$ python3 -q
>>> import numpy as np
>>> from numpy import linalg as LA
>>> np.set_printoptions(precision=1, suppress=True, linewidth=100, legacy="1.25")
>>> W0 = np.array([[1.0, 0.0, 0.0, 0.0],
...     [0.0, 1.0, 0.0, 0.0],
...     [0.0, 0.5, 0.5, 0.0],
...     [0.0, 0.0, 0.0, 1.0]])
>>> W0
array([[1. , 0. , 0. , 0. ],
       [0. , 1. , 0. , 0. ],
       [0. , 0.5, 0.5, 0. ],
       [0. , 0. , 0. , 1. ]])
>>> # triangular: eigenvalues sit on the diagonal
>>> vals, evecs = LA.eig(W0)
>>> np.prod(vals)
0.5
>>> np.sort(LA.eigvals(W0 @ W0))
array([0.2, 1. , 1. , 1. ])
>>> np.sort(LA.eigvals(LA.inv(W0)))
array([1., 1., 1., 2.])
>>> W0 @ evecs[:, 0] - vals[0] * evecs[:, 0]
array([0., 0., 0., 0.])
>>> print(np.sort(LA.eigvals(W0.T)))
[0.5 1.  1.  1. ]
>>> vals
array([0.5, 1. , 1. , 1. ])
>>> out = np.array([[-9, 7], [2, -1], [7, 2], [2, 7]])
>>> LA.matrix_rank(np.vstack([W0, out.T]))
4
>>> np.einsum("ik,kj->ij", W0, out)
array([[-9. ,  7. ],
       [ 2. , -1. ],
       [ 4.5,  0.5],
       [ 2. ,  7. ]])
>>> np.vstack([W0, out.T]).shape
(6, 4)
>>> out.T @ W0.T
array([[-9. ,  2. ,  4.5,  2. ],
       [ 7. , -1. ,  0.5,  7. ]])
>>> out @ W0
Traceback (most recent call last):
  File "<python-input-18>", line 1, in <module>
    out @ W0
    ~~~~^~~~
ValueError: matmul: Input operand 1 has a mismatch in its core dimension 0, with gufunc signature (n?,k),(k,m?)->(n?,m?) (size 4 is different from 2)
>>> np.einsum("ij->j", W0)
array([1. , 1.5, 0.5, 1. ])
>>> round(LA.det(W0.T), 1)
0.5
>>> round(LA.eigvals(W0).sum().real, 1)
3.5
>>> np.einsum("ii->", W0)
3.5
>>> np.kron(np.eye(2, dtype=int), W0)
array([[1. , 0. , 0. , 0. , 0. , 0. , 0. , 0. ],
       [0. , 1. , 0. , 0. , 0. , 0. , 0. , 0. ],
       [0. , 0.5, 0.5, 0. , 0. , 0. , 0. , 0. ],
       [0. , 0. , 0. , 1. , 0. , 0. , 0. , 0. ],
       [0. , 0. , 0. , 0. , 1. , 0. , 0. , 0. ],
       [0. , 0. , 0. , 0. , 0. , 1. , 0. , 0. ],
       [0. , 0. , 0. , 0. , 0. , 0.5, 0.5, 0. ],
       [0. , 0. , 0. , 0. , 0. , 0. , 0. , 1. ]])
>>> LA.eigvals(W0)
array([0.5, 1. , 1. , 1. ])
>>> np.round(LA.det(W0[::-1]), 1)
0.5
>>> np.sort(np.abs(LA.eigvals(W0)))[::-1]
array([1. , 1. , 1. , 0.5])
>>> pr = np.eye(4)[1]
>>> for _ in range(3):
...     pr = pr @ W0
...     print(pr.round(1))
... 
[0. 1. 0. 0.]
[0. 1. 0. 0.]
[0. 1. 0. 0.]
>>> rng = np.random.default_rng(21689)
>>> lab = rng.permutation(4)
>>> lab
array([2, 3, 1, 0])
>>> out = W0[lab][:, lab]
>>> np.diag(out)
array([0.5, 1. , 1. , 1. ])
>>> out
array([[0.5, 0. , 0.5, 0. ],
       [0. , 1. , 0. , 0. ],
       [0. , 0. , 1. , 0. ],
       [0. , 0. , 0. , 1. ]])
>>> mat = np.load("sample16.npy")
>>> print(mat.round(1) + 0)
[[-1.8 -1.5 -0.6 -0.1  1.7]
 [ 2.1 -1.7  0.   1.1  0.7]
 [ 0.3 -1.6 -0.4 -2.2 -1.3]
 [ 1.   0.9  0.3 -1.8  1.9]
 [ 0.5  0.6 -2.9  0.1  0. ]]
>>> round(float(LA.eigvals(mat).sum().real), 1)
-5.7
>>> np.round(LA.det(mat.T), 1)
243.0
>>> np.poly(mat)
array([   1. ,    5.7,    9.2,  -27.7, -154. , -243. ])
>>> np.round(np.einsum("ij,ji->", mat, mat), 1)
14.1
>>> np.round(np.einsum("ii->", mat), 1)
-5.7
>>> lab = rng.permutation(5)
>>> out = mat[:, lab] * rng.choice([-1, 1], 5)
>>> out.round(1) + 0
array([[-1.5,  0.1,  0.6, -1.8,  1.7],
       [-1.7, -1.1,  0. ,  2.1,  0.7],
       [-1.6,  2.2,  0.4,  0.3, -1.3],
       [ 0.9,  1.8, -0.3,  1. ,  1.9],
       [ 0.6, -0.1,  2.9,  0.5,  0. ]])
>>> Uu, _, VT = LA.svd(mat.T @ out)
>>> lab
array([1, 3, 2, 0, 4])
>>> print(np.round(Uu @ VT, 1) + 0)
[[ 0.  0.  0.  1.  0.]
 [ 1.  0.  0.  0.  0.]
 [ 0.  0. -1.  0.  0.]
 [ 0. -1.  0.  0.  0.]
 [ 0.  0.  0.  0.  1.]]
>>> np.round(LA.det(out), 1)
243.0
>>> print(np.round(out @ out, 1) + 0)
[[ 0.5 -2.2  4.9  2.1 -6.9]
 [ 6.9  4.6  0.3  3.4  0.3]
 [-2.5 -1.  -4.8  7.  -1.2]
 [-1.9 -0.9  5.7  4.   5.3]
 [-4.8  7.3  1.3  0.  -1.8]]
>>> round(np.trace(out), 1)
-1.2
>>> np.round((out + out.T) / 2, 1) + 0
array([[-1.5, -0.8, -0.5, -0.4,  1.2],
       [-0.8, -1.1,  1.1,  1.9,  0.3],
       [-0.5,  1.1,  0.4,  0. ,  0.8],
       [-0.4,  1.9,  0. ,  1. ,  1.2],
       [ 1.2,  0.3,  0.8,  1.2,  0. ]])
